% ipython --no-banner

In [1]: import numpy as np

In [2]: np.set_printoptions(suppress=True, linewidth=160)

In [3]: W0 = np.load("arr.npy")

In [4]: W0
Out[4]: 
array([[ 2,  2, -1],
       [ 0, -1,  0],
       [ 0,  0, -3]])

In [5]: f = np.array([3, 1])

In [6]: np.polyval(f, W0[1])
Out[6]: array([ 1, -2,  1])

In [7]: np.correlate(W0[1], W0[2], "full")
Out[7]: array([0, 3, 0, 0, 0])

In [8]: np.convolve(W0[1], f)
Out[8]: array([ 0, -3, -1,  0])

In [9]: np.cross(W0[1, :3], W0[2, :3])
Out[9]: array([3, 0, 0])

In [10]: np.array([np.convolve(row, f, "same") for row in W0])
Out[10]: 
array([[ 6,  8, -1],
       [ 0, -3, -1],
       [ 0,  0, -9]])

In [11]: w, V = np.linalg.eig(W0)

In [12]: np.round(np.sort(np.linalg.eigvals(W0.T)), 3)
Out[12]: array([-3., -1.,  2.])

In [13]: np.round(np.sort(np.linalg.eigvals(W0 @ W0)), 3)
Out[13]: array([1., 4., 9.])

In [14]: w
Out[14]: array([ 2., -1., -3.])

In [15]: W0 @ V[:, 0] - w[0] * V[:, 0]
Out[15]: array([0., 0., 0.])

In [16]: np.round(np.sort(np.linalg.eigvals(W0)), 3)
Out[16]: array([-3., -1.,  2.])

In [17]: np.prod(np.diag(W0)), np.round(np.linalg.det(W0), 3)
Out[17]: (np.int64(6), np.float64(6.0))

In [18]: theta = np.radians(72)

In [19]: Rm = np.eye(3)

In [20]: Rm[1, 1] = Rm[0, 0] = np.cos(theta)

In [21]: Rm[1, 0], Rm[0, 1] = -np.sin(theta), np.sin(theta)

In [22]: Rm.round(3)
Out[22]: 
array([[ 0.309,  0.951,  0.   ],
       [-0.951,  0.309,  0.   ],
       [ 0.   ,  0.   ,  1.   ]])

In [23]: other = W0 @ Rm.T

In [24]: other.round(3)
Out[24]: 
array([[ 2.52 , -1.284, -1.   ],
       [-0.951, -0.309,  0.   ],
       [ 0.   ,  0.   , -3.   ]])
